$ python -q
>>> import numpy as np
>>> np.set_printoptions(suppress=True, linewidth=200)
>>> E = np.array([[1.0, 0.9, 0.81, 0.73, 0.66],
...     [0.9, 1.0, 0.9, 0.81, 0.73],
...     [0.81, 0.9, 1.0, 0.9, 0.81],
...     [0.73, 0.81, 0.9, 1.0, 0.9],
...     [0.66, 0.73, 0.81, 0.9, 1.0]])
>>> L = np.linalg.cholesky(E)
>>> E / np.sqrt(np.outer(np.diag(E), np.diag(E)))
array([[1.  , 0.9 , 0.81, 0.73, 0.66],
       [0.9 , 1.  , 0.9 , 0.81, 0.73],
       [0.81, 0.9 , 1.  , 0.9 , 0.81],
       [0.73, 0.81, 0.9 , 1.  , 0.9 ],
       [0.66, 0.73, 0.81, 0.9 , 1.  ]])
>>> np.round(np.prod(np.diag(L)) ** 2, 2), np.round(np.linalg.det(E), 2)
(np.float64(0.0), np.float64(0.0))
>>> L.round(2)
array([[1.  , 0.  , 0.  , 0.  , 0.  ],
       [0.9 , 0.44, 0.  , 0.  , 0.  ],
       [0.81, 0.39, 0.44, 0.  , 0.  ],
       [0.73, 0.35, 0.39, 0.44, 0.  ],
       [0.66, 0.31, 0.35, 0.39, 0.44]])
>>> blk = np.stack([E, -3 * E, E[::-1]])
>>> np.round(np.einsum("bij,cij->bc", blk, blk), 2)
array([[ 18.42, -55.26,  18.  ],
       [-55.26, 165.77, -54.  ],
       [ 18.  , -54.  ,  18.42]])
>>> np.linalg.matrix_rank(blk)
array([5, 5, 5])
>>> np.round(np.linalg.norm(blk, axis=(1, 2)), 2)
array([ 4.29, 12.88,  4.29])
>>> blk.shape
(3, 5, 5)
>>> np.round(np.linalg.det(blk), 2) + 0
array([ 0.  , -0.32,  0.  ])
>>> np.linalg.matrix_rank(blk.reshape(3, -1))
np.int64(2)
>>> m1 = np.array([[1.8, -2.7, 0.2],
...     [2.34, 0.34, -2.82],
...     [-1.62, 2.43, -0.18],
...     [0.0, 2.1, -1.68]])
>>> # looks like rank 2
>>> Uu, s, Vh = np.linalg.svd(m1)
>>> vecs = Vh[:(s > 1e-8).sum()]
>>> rng = np.random.default_rng(574)
>>> x0 = m1[0] + 3 * m1[1] + rng.integers(2) * np.eye(3)[1]
>>> x0.round(2)
array([ 8.82, -1.68, -8.26])
>>> np.linalg.matrix_rank(np.vstack([m1, x0]))
np.int64(2)
>>> round(np.linalg.norm(x0 - vecs.T @ vecs @ x0), 2)
np.float64(0.0)
>>> np.round(vecs.T @ vecs, 2)
array([[ 0.58, -0.31, -0.39],
       [-0.31,  0.77, -0.28],
       [-0.39, -0.28,  0.65]])
>>> A = np.loadtxt("layer13.csv", delimiter=",")
>>> A.round(2)
array([[-0.31,  0.87,  0.24, -2.85],
       [-0.79, -1.61, -1.73,  1.67],
       [ 0.73, -0.38,  0.46,  2.85],
       [-1.39, -1.45, -2.2 , -0.32],
       [ 1.42,  1.39,  2.18,  0.55],
       [-0.15,  1.02,  0.49, -2.77],
       [ 1.19,  0.33,  1.33,  2.39],
       [ 0.61,  1.55,  1.52, -1.98],
       [-1.34, -1.54, -2.2 ,  0.03],
       [-1.4 , -0.89, -1.87, -1.66],
       [-1.27, -1.6 , -2.17,  0.34],
       [ 1.27,  0.5 ,  1.5 ,  2.21],
       [-0.93, -1.65, -1.88,  1.37],
       [ 0.24, -0.94, -0.35,  2.82],
       [-0.16,  1.01,  0.46, -2.78],
       [ 1.28,  0.54,  1.54,  2.16],
       [-0.96, -1.65, -1.92,  1.28],
       [-1.4 , -1.44, -2.2 , -0.37],
       [-1.14, -1.65, -2.09,  0.8 ],
       [-1.06, -1.66, -2.01,  1.05],
       [ 1.1 ,  0.17,  1.14,  2.54]])
>>> gram = np.cov(A, rowvar=False)
>>> np.round(np.corrcoef(A.T), 2)
array([[ 1.  ,  0.77,  0.96,  0.36],
       [ 0.77,  1.  ,  0.92, -0.33],
       [ 0.96,  0.92,  1.  ,  0.07],
       [ 0.36, -0.33,  0.07,  1.  ]])
>>> round(np.corrcoef(A[:, 1], A[:, 3])[0, 1], 2)
np.float64(-0.33)
>>> np.round(A.std(axis=0), 2)
array([1.03, 1.16, 1.58, 1.86])
>>> np.argwhere(np.triu(np.abs(np.corrcoef(A.T)) > 0.8, 1))
array([[0, 2],
       [1, 2]])
>>> np.argsort(-A.std(axis=0).round(6), kind="stable")
array([3, 2, 1, 0])
>>> gram.round(2)
array([[ 1.11,  0.96,  1.63,  0.71],
       [ 0.96,  1.41,  1.77, -0.74],
       [ 1.63,  1.77,  2.62,  0.22],
       [ 0.71, -0.74,  0.22,  3.63]])
